% python3 -q
>>> import numpy as np
>>> from numpy import linalg as LA
>>> np.set_printoptions(precision=3, suppress=True, linewidth=140, legacy="1.25")
>>> K = np.load("arr.npy")
>>> print(K)
[[ 8  0  0  0  0  0]
 [ 0 -9  6 -9 -4  5]
 [ 0 -5  1 -8 -9 -3]
 [ 0 -3  0  7 -4 -4]
 [ 0  2 -1  2  4  3]
 [ 0 -7  1  2  5 -9]]
>>> # 2 groups of indices that never mix
>>> print((K != 0).astype(int))
[[1 0 0 0 0 0]
 [0 1 1 1 1 1]
 [0 1 1 1 1 1]
 [0 1 0 1 1 1]
 [0 1 1 1 1 1]
 [0 1 1 1 1 1]]
>>> print(round(float(LA.det(K)), 3))
-120016.0
>>> rng = np.random.default_rng(58688)
>>> z = rng.permutation(6)
>>> M2 = K[:, z] * rng.choice([-1, 1], 6)
>>> M2
array([[ 0,  0,  0,  0,  0,  8],
       [ 9,  4, -9, -5, -6,  0],
       [ 5,  9, -8,  3, -1,  0],
       [ 3,  4,  7,  4,  0,  0],
       [-2, -4,  2, -3,  1,  0],
       [ 7, -5,  2,  9, -1,  0]])
>>> left, _, Vt = LA.svd(K.T @ M2)
>>> print(np.round(left @ Vt, 3) + 0)
[[ 0.  0.  0.  0.  0.  1.]
 [-1.  0.  0.  0.  0.  0.]
 [ 0.  0.  0.  0. -1.  0.]
 [ 0.  0.  1.  0.  0.  0.]
 [ 0. -1.  0.  0.  0.  0.]
 [ 0.  0.  0. -1.  0.  0.]]
>>> z
array([1, 4, 3, 5, 2, 0])
>>> np.round(LA.lstsq(K, M2)[0], 3) + 0
array([[ 0.,  0.,  0.,  0.,  0.,  1.],
       [-1.,  0.,  0.,  0.,  0.,  0.],
       [ 0.,  0.,  0.,  0., -1.,  0.],
       [ 0.,  0.,  1.,  0.,  0.,  0.],
       [ 0., -1.,  0.,  0.,  0.,  0.],
       [ 0.,  0.,  0., -1.,  0.,  0.]])
>>> M2 = np.array([[2, 2], [0, 3]])
>>> F = np.tile(M2, (2, 2))
>>> F
array([[2, 2, 2, 2],
       [0, 3, 0, 3],
       [2, 2, 2, 2],
       [0, 3, 0, 3]])
>>> def softmax(z):
...     e = np.exp(z - z.max(axis=-1, keepdims=True))
...     return e / e.sum(axis=-1, keepdims=True)
... 
>>> print(softmax(F[0]))
[0.25 0.25 0.25 0.25]
>>> print(softmax(10 * F[0]))
[0.25 0.25 0.25 0.25]
>>> S = F @ F.T / np.sqrt(4)
>>> softmax(S + np.triu(np.full(S.shape, -np.inf), 1))
array([[1.   , 0.   , 0.   , 0.   ],
       [0.047, 0.953, 0.   , 0.   ],
       [0.468, 0.063, 0.468, 0.   ],
       [0.024, 0.476, 0.024, 0.476]])
>>> print(softmax(S))
[[0.44  0.06  0.44  0.06 ]
 [0.024 0.476 0.024 0.476]
 [0.44  0.06  0.44  0.06 ]
 [0.024 0.476 0.024 0.476]]
>>> C2 = K.T @ K
>>> LA.eigvalsh(C2)[::-1]
array([376.779, 196.943,  89.396,  64.   ,  39.013,   0.87 ])
>>> LA.matrix_rank(C2)
6
>>> np.allclose(C2, C2.T)
True
>>> np.diag(C2)
array([ 64, 168,  39, 202, 154, 140])
